$ python3 -q
>>> import numpy as np
>>> np.set_printoptions(precision=2, suppress=True, linewidth=140)
>>> rng = np.random.default_rng(246)
>>> A = np.array([[3, 2], [2, 0], [-2, -2], [3, 2]]) * (rng.random((4, 2)) < 0.3)
>>> A
array([[ 3,  0],
       [ 0,  0],
       [ 0, -2],
       [ 0,  0]])
>>> # row 3 repeats row 1
>>> hat = A @ np.linalg.solve(A.T @ A, A.T)
>>> print(np.allclose(hat @ hat, hat))
True
>>> hat @ A[:, 0]
array([3., 0., 0., 0.])
>>> (np.eye(4) - hat) @ A
array([[0., 0.],
       [0., 0.],
       [0., 0.],
       [0., 0.]])
>>> np.diag(hat)
array([1., 0., 1., 0.])
>>> np.linalg.matrix_rank(np.eye(4) - hat)
np.int64(2)
>>> print(np.linalg.eigvalsh(hat))
[0. 0. 1. 1.]
>>> x = np.array([2, 0])
>>> a = np.maximum(A @ x, 0)
>>> np.maximum(A @ (3 * x), 0)
array([18,  0,  0,  0])
>>> a
array([6, 0, 0, 0])
>>> np.maximum(A @ x, 0) - np.maximum(-A @ x, 0)
array([6, 0, 0, 0])
>>> np.tanh(A @ x)
array([1., 0., 0., 0.])
>>> O, V = np.linalg.qr(A[:, :1])[0], np.linalg.qr(A[:, 1:])[0]
>>> sv = np.linalg.svd(O.T @ V, compute_uv=False)
>>> np.degrees(np.arccos(sv.clip(0, 1)))
array([90.])
>>> print(sv)
[0.]
>>> round(np.linalg.norm(O @ O.T - V @ V.T, 2), 2)
np.float64(1.0)
>>> m1 = np.loadtxt("case11.csv", delimiter=",")
>>> m1
array([[5., 1., 0., 0.],
       [0., 5., 1., 0.],
       [0., 0., 5., 1.],
       [0., 0., 0., 5.]])
>>> # triangular
>>> ev, V = np.linalg.eig(m1)
>>> print(m1 @ V[:, 0] - ev[0] * V[:, 0])
[0. 0. 0. 0.]
>>> ev
array([5., 5., 5., 5.])
>>> np.sort(np.linalg.eigvals(m1 @ m1))
array([25., 25., 25., 25.])
>>> idx = rng.permutation(4)
>>> idx
array([2, 0, 3, 1])
>>> out = m1[idx][:, idx]
>>> np.trace(out)
np.float64(20.0)
>>> feats = (rng.random((5, 5)) < 0.3) + np.eye(5)
>>> feats /= feats.sum(axis=1, keepdims=True)
>>> feats
array([[0.33, 0.33, 0.  , 0.33, 0.  ],
       [0.2 , 0.2 , 0.2 , 0.2 , 0.2 ],
       [0.25, 0.25, 0.25, 0.  , 0.25],
       [0.  , 0.5 , 0.  , 0.5 , 0.  ],
       [0.2 , 0.2 , 0.2 , 0.  , 0.4 ]])
>>> # rows sum to 1
>>> (feats + feats.T) / 2
array([[0.33, 0.27, 0.12, 0.17, 0.1 ],
       [0.27, 0.2 , 0.23, 0.35, 0.2 ],
       [0.12, 0.23, 0.25, 0.  , 0.23],
       [0.17, 0.35, 0.  , 0.5 , 0.  ],
       [0.1 , 0.2 , 0.23, 0.  , 0.4 ]])
>>> x = np.array([0, 3, -2, -3, -3])
>>> np.round(feats @ x, 2) + 0
array([ 0. , -1. , -0.5,  0. , -1. ])
>>> print(np.round(np.einsum("ij,j->i", feats, x), 2) + 0)
[ 0.  -1.  -0.5  0.  -1. ]
>>> np.sign((feats @ x).round(6))
array([ 0., -1., -1.,  0., -1.])
>>> (feats * x).sum(axis=1)
array([ 0. , -1. , -0.5,  0. , -1. ])
>>> feats @ np.ones(5)
array([1., 1., 1., 1., 1.])
>>> np.linalg.matrix_power(feats, 100)
array([[0.18, 0.3 , 0.12, 0.24, 0.15],
       [0.18, 0.3 , 0.12, 0.24, 0.15],
       [0.18, 0.3 , 0.12, 0.24, 0.15],
       [0.18, 0.3 , 0.12, 0.24, 0.15],
       [0.18, 0.3 , 0.12, 0.24, 0.15]])
>>> p = np.eye(5)[3]
>>> for _ in range(7):
...     p = p @ feats
...     print(p.round(2))
... 
[0.  0.5 0.  0.5 0. ]
[0.1  0.35 0.1  0.35 0.1 ]
[0.15 0.32 0.12 0.28 0.14]
[0.17 0.31 0.12 0.25 0.15]
[0.18 0.3  0.12 0.25 0.15]
[0.18 0.3  0.12 0.24 0.15]
[0.18 0.3  0.12 0.24 0.15]
